% python3 -q
>>> import numpy as np
>>> np.set_printoptions(suppress=True, linewidth=120)
>>> rd = lambda a: np.round(a, 2) + 0
>>> mat = np.loadtxt("case18.csv", delimiter=",")
>>> print(mat)
[[ -0.7   0.    0.5  -0.5   1.3   0.2   0.1   0.6]
 [ -1.3  -0.7   0.4  -1.6  -2.1  -0.5  -1.    0. ]
 [ -2.   -0.7  -1.5   0.2   2.1  -0.1   1.1   1.8]
 [ -1.1   0.5  -1.1  -0.3  -1.7  -1.4   0.4  -0.5]
 [ -1.3  -0.6   0.8  -1.4   0.4  -0.3  -0.4   0.5]
 [ -0.4   0.8   0.   -0.8   0.2  -0.4  -0.8   0.8]
 [ -0.9   1.3  -0.6   0.8  -0.9   2.1   0.4   0.1]
 [ -0.4  -1.1   0.5   0.   -0.2   1.8   0.5   0.7]
 [-40.    0.   10.  -10.    0.  -10.  -28.  -14. ]
 [  1.5   1.1   1.1  -2.4   0.5  -0.8   1.5   2.5]
 [  0.    1.3  -0.9  -0.5  -0.1   0.1  -0.2   0.9]
 [ -0.1  -1.9  -0.5   0.9   0.9   1.2  -1.1  -0.3]
 [ -1.9   0.6   0.    1.4   1.6   0.   -0.9   0.4]
 [ -0.3  -1.4  -0.9   1.3   0.9   2.1   0.8   0.8]
 [ -0.3  -0.1   1.6   1.3  -1.4   1.3  -0.6  -0.1]
 [ -1.8  -1.3   0.    1.5  -1.1   1.1  -0.1   0.6]]
>>> W2 = mat[[4, 8]].astype(float)
>>> for _ in range(3):
...     idx = np.linalg.norm(mat[:, None] - W2, axis=-1).argmin(axis=1)
...     W2 = np.array([mat[idx == j].mean(axis=0) for j in range(2)])
... 
>>> idx
array([0, 0, 0, 0, 0, 0, 0, 0, 1, 0, 0, 0, 0, 0, 0, 0])
>>> rd(W2)
array([[ -0.73,  -0.15,  -0.04,  -0.01,   0.03,   0.43,  -0.02,   0.59],
       [-40.  ,   0.  ,  10.  , -10.  ,   0.  , -10.  , -28.  , -14.  ]])
>>> rd(W2[1] - W2[0])
array([-39.27,   0.15,  10.04,  -9.99,  -0.03, -10.43, -27.98, -14.59])
>>> np.abs(W2[1] - W2[0]).argmax()
np.int64(0)
>>> W0, _ = np.linalg.qr(np.array([[-0.6, 0.9, -0.3, 0.0, -0.3, -0.8, -0.6, 0.0, -0.2, 0.3],
...     [0.0, -1.2, -0.7, 0.4, 1.2, 0.4, 0.3, -0.3, -0.3, -0.1],
...     [-1.1, 0.4, 2.2, -0.1, 0.0, -1.5, -0.8, -1.5, 0.0, -1.3],
...     [1.2, -0.9, -2.5, -0.1, -0.7, 0.5, -0.6, 0.5, 1.3, 2.1],
...     [-0.4, -1.8, 0.3, 0.4, -1.1, 0.1, 2.3, 0.6, 0.6, -0.6],
...     [1.8, 0.2, 0.0, 0.4, -0.1, 0.9, 0.4, -0.5, 0.0, -1.6],
...     [-1.6, 1.7, -1.8, 1.3, 0.8, -1.2, -0.8, 0.3, -0.5, 0.6],
...     [-1.1, 1.0, -0.6, -0.7, 0.4, 1.1, -0.5, -1.0, 1.0, -1.7],
...     [1.1, 1.7, -0.7, 1.2, -1.0, -1.5, 0.5, -1.4, -1.5, -0.5],
...     [0.5, -0.1, -0.3, -1.0, 0.2, -0.2, -1.5, 0.5, -0.9, 0.1]]))
>>> rd(W0)
array([[-0.18,  0.21,  0.08, -0.09, -0.26,  0.16,  0.01,  0.07, -0.02, -0.9 ],
       [ 0.  , -0.34,  0.24,  0.25,  0.61,  0.17,  0.25, -0.48, -0.01, -0.27],
       [-0.32,  0.03, -0.51,  0.08, -0.06,  0.37, -0.49, -0.48, -0.14,  0.06],
       [ 0.35, -0.17,  0.6 , -0.15, -0.3 ,  0.19, -0.5 , -0.26,  0.14,  0.05],
       [-0.12, -0.54,  0.04,  0.37, -0.53, -0.15,  0.18, -0.03, -0.47,  0.  ],
       [ 0.53,  0.19, -0.14,  0.16,  0.24, -0.39, -0.36, -0.01, -0.51, -0.22],
       [-0.47,  0.36,  0.5 ,  0.37,  0.17,  0.09, -0.22,  0.24, -0.29,  0.17],
       [-0.32,  0.2 ,  0.19, -0.46, -0.06, -0.54,  0.12, -0.52, -0.18,  0.06],
       [ 0.32,  0.56,  0.02,  0.37, -0.3 ,  0.19,  0.41, -0.37,  0.04,  0.12],
       [ 0.15,  0.01,  0.05, -0.5 ,  0.07,  0.52,  0.25,  0.1 , -0.6 ,  0.12]])
>>> out = np.array([[3, 3],
...     [2, 1],
...     [-2, 1],
...     [1, 1],
...     [-1, 2],
...     [-1, 0],
...     [-2, 0],
...     [-1, 0],
...     [2, -2],
...     [-2, -1]])
>>> print(np.vstack([W0, out.T]).shape)
(12, 10)
>>> feats = np.array([[3.0, 1.0, 1.0], [1.0, 3.0, 1.0], [1.0, 1.0, 3.0]])
>>> feats
array([[3., 1., 1.],
       [1., 3., 1.],
       [1., 1., 3.]])
>>> # symmetric
>>> np.allclose(feats @ feats.T, feats.T @ feats)
True
>>> np.sort(np.abs(np.fft.fft(feats[0]))), rd(np.sort(np.linalg.svd(feats, compute_uv=False)))
(array([2., 2., 5.]), array([2., 2., 5.]))
>>> np.fft.fft(feats[0])
array([5.+0.j, 2.+0.j, 2.+0.j])
>>> feats @ np.ones(3)
array([5., 5., 5.])
>>> feats @ (-1.0) ** np.arange(3)
array([ 3., -1.,  3.])
>>> (feats @ feats)[0]
array([11.,  7.,  7.])
